% ipython --no-banner

In [1]: import numpy as np

In [2]: from numpy import linalg as LA

In [3]: np.set_printoptions(precision=2, suppress=True, linewidth=160)

In [4]: K = np.array([[1, 3, 0], [1, 4, 1], [4, 4, 5], [5, 4, 1]])

In [5]: K[:, 0] = 3 * K[:, 1]

In [6]: K
Out[6]: 
array([[ 9,  3,  0],
       [12,  4,  1],
       [12,  4,  5],
       [12,  4,  1]])

In [7]: def softmax(z):
   ...:     e = np.exp(z - z.max(axis=-1, keepdims=True))
   ...:     return e / e.sum(axis=-1, keepdims=True)
   ...: 

In [8]: np.round(softmax(K[2] + -1), 2) + 0
Out[8]: array([1., 0., 0.])

In [9]: scores = K @ K.T / np.sqrt(3)

In [10]: np.round(softmax(scores), 2) + 0
Out[10]: 
array([[0.  , 0.33, 0.33, 0.33],
       [0.  , 0.08, 0.83, 0.08],
       [0.  , 0.  , 1.  , 0.  ],
       [0.  , 0.08, 0.83, 0.08]])

In [11]: U, sig, Vh = LA.svd(K)

In [12]: np.argmax(sig[:-1] / (sig[1:] + 1e-6)) + 1
Out[12]: np.int64(2)

In [13]: sig.round(2) + 0
Out[13]: array([24.17,  3.6 ,  0.  ])

In [14]: M2 = U[:, :2] @ np.diag(sig[:2]) @ Vh[:2]

In [15]: M2.round(2) + 0
Out[15]: 
array([[ 9.,  3.,  0.],
       [12.,  4.,  1.],
       [12.,  4.,  5.],
       [12.,  4.,  1.]])

In [16]: round(float(LA.norm(K - M2) / LA.norm(K)), 2)
Out[16]: 0.0

In [17]: round(float(LA.norm(K - M2, 2)), 2), round(sig[2], 2)
Out[17]: (0.0, np.float64(0.0))

In [18]: M2 = np.array([[5, 0], [4, 4]])

In [19]: F = np.tile(M2, (2, 2))

In [20]: F
Out[20]: 
array([[5, 0, 5, 0],
       [4, 4, 4, 4],
       [5, 0, 5, 0],
       [4, 4, 4, 4]])

In [21]: U, sig, Vh = LA.svd(F)

In [22]: sig.round(2) + 0
Out[22]: array([13.97,  5.73,  0.  ,  0.  ])

In [23]: np.argmax(sig[:-1] / (sig[1:] + 1e-6)) + 1
Out[23]: np.int64(2)

In [24]: M2 = U[:, :2] @ np.diag(sig[:2]) @ Vh[:2]

In [25]: M2.round(2) + 0
Out[25]: 
array([[5., 0., 5., 0.],
       [4., 4., 4., 4.],
       [5., 0., 5., 0.],
       [4., 4., 4., 4.]])

In [26]: round(float(np.abs(F - M2).max()), 2)
Out[26]: 0.0
